In [1]: import numpy as np

In [2]: from numpy import linalg as LA

In [3]: np.set_printoptions(precision=2, suppress=True, linewidth=200)

In [4]: B = np.array([[3, 3, 4, 5, -2, 2, -5, 3],
   ...:     [1, 5, -5, -5, 2, -1, 1, 3],
   ...:     [-1, 2, -2, 3, -5, -4, 5, -1],
   ...:     [2, 2, 2, -2, 4, 1, -4, 3],
   ...:     [2, 5, 3, 2, 3, -1, -1, 3],
   ...:     [2, -5, -2, 4, 2, 5, 2, 1],
   ...:     [-1, -2, 5, 2, 4, -3, -3, 2],
   ...:     [1, -2, 0, 4, -5, -4, 3, 3]])

In [5]: J = B + B.T

In [6]: print(J)
[[ 6  4  3  7  0  4 -6  4]
 [ 4 10 -3 -3  7 -6 -1  1]
 [ 3 -3 -4  5 -2 -6 10 -1]
 [ 7 -3  5 -4  6  5 -2  7]
 [ 0  7 -2  6  6  1  3 -2]
 [ 4 -6 -6  5  1 10 -1 -3]
 [-6 -1 10 -2  3 -1 -6  5]
 [ 4  1 -1  7 -2 -3  5  6]]

In [7]: B = LA.inv(J)

In [8]: print((np.abs(B) > 1e-9).astype(int))
[[1 1 1 1 1 1 1 1]
 [1 1 1 1 1 1 1 1]
 [1 1 1 1 1 1 1 1]
 [1 1 1 1 1 1 1 1]
 [1 1 1 1 1 1 1 1]
 [1 1 1 1 1 1 1 1]
 [1 1 1 1 1 1 1 1]
 [1 1 1 1 1 1 1 1]]

In [9]: print(np.round(J @ B, 2) + 0)
[[1. 0. 0. 0. 0. 0. 0. 0.]
 [0. 1. 0. 0. 0. 0. 0. 0.]
 [0. 0. 1. 0. 0. 0. 0. 0.]
 [0. 0. 0. 1. 0. 0. 0. 0.]
 [0. 0. 0. 0. 1. 0. 0. 0.]
 [0. 0. 0. 0. 0. 1. 0. 0.]
 [0. 0. 0. 0. 0. 0. 1. 0.]
 [0. 0. 0. 0. 0. 0. 0. 1.]]

In [10]: print(np.allclose(B, J.T))
False

In [11]: x0 = np.array([-4, 5, 6, 9, 2, 4, -1, 5])

In [12]: print(J @ x0)
[119 -15 -49  20  80  -9  94  55]

In [13]: print((J @ x0).argmax())
0

In [14]: print(LA.norm(J @ x0) <= LA.norm(J, 2) * LA.norm(x0) + 1e-9)
True

In [15]: print((J * x0).sum(axis=1))
[119 -15 -49  20  80  -9  94  55]

In [16]: print(np.sign((J @ x0).round(6)))
[ 1 -1 -1  1  1 -1  1  1]

In [17]: print(J @ np.eye(8)[4])
[ 0.  7. -2.  6.  6.  1.  3. -2.]

In [18]: print(np.einsum("ij,j->i", J, x0))
[119 -15 -49  20  80  -9  94  55]

In [19]: print(np.all(LA.eigvalsh(J) > 0))
False

In [20]: evals, V = LA.eigh(J)

In [21]: print(round(evals.sum(), 2), np.trace(J))
24.0 24

In [22]: print(np.round(V.T @ J @ V, 2) + 0)
[[-21.82   0.     0.     0.     0.     0.     0.     0.  ]
 [  0.   -11.39   0.     0.     0.     0.     0.     0.  ]
 [  0.     0.    -3.15   0.     0.     0.     0.     0.  ]
 [  0.     0.     0.     2.7    0.     0.     0.     0.  ]
 [  0.     0.     0.     0.     7.71   0.     0.     0.  ]
 [  0.     0.     0.     0.     0.    13.63   0.     0.  ]
 [  0.     0.     0.     0.     0.     0.    17.77   0.  ]
 [  0.     0.     0.     0.     0.     0.     0.    18.54]]

In [23]: print((evals > 1e-8).sum(), (evals < -1e-8).sum())
5 3

In [24]: print(np.unique(evals.round(6) + 0, return_counts=True)[1])
[1 1 1 1 1 1 1 1]

In [25]: print(LA.eigvalsh(J + 5 * np.eye(8)))
[-16.82  -6.39   1.85   7.7   12.71  18.63  22.77  23.54]
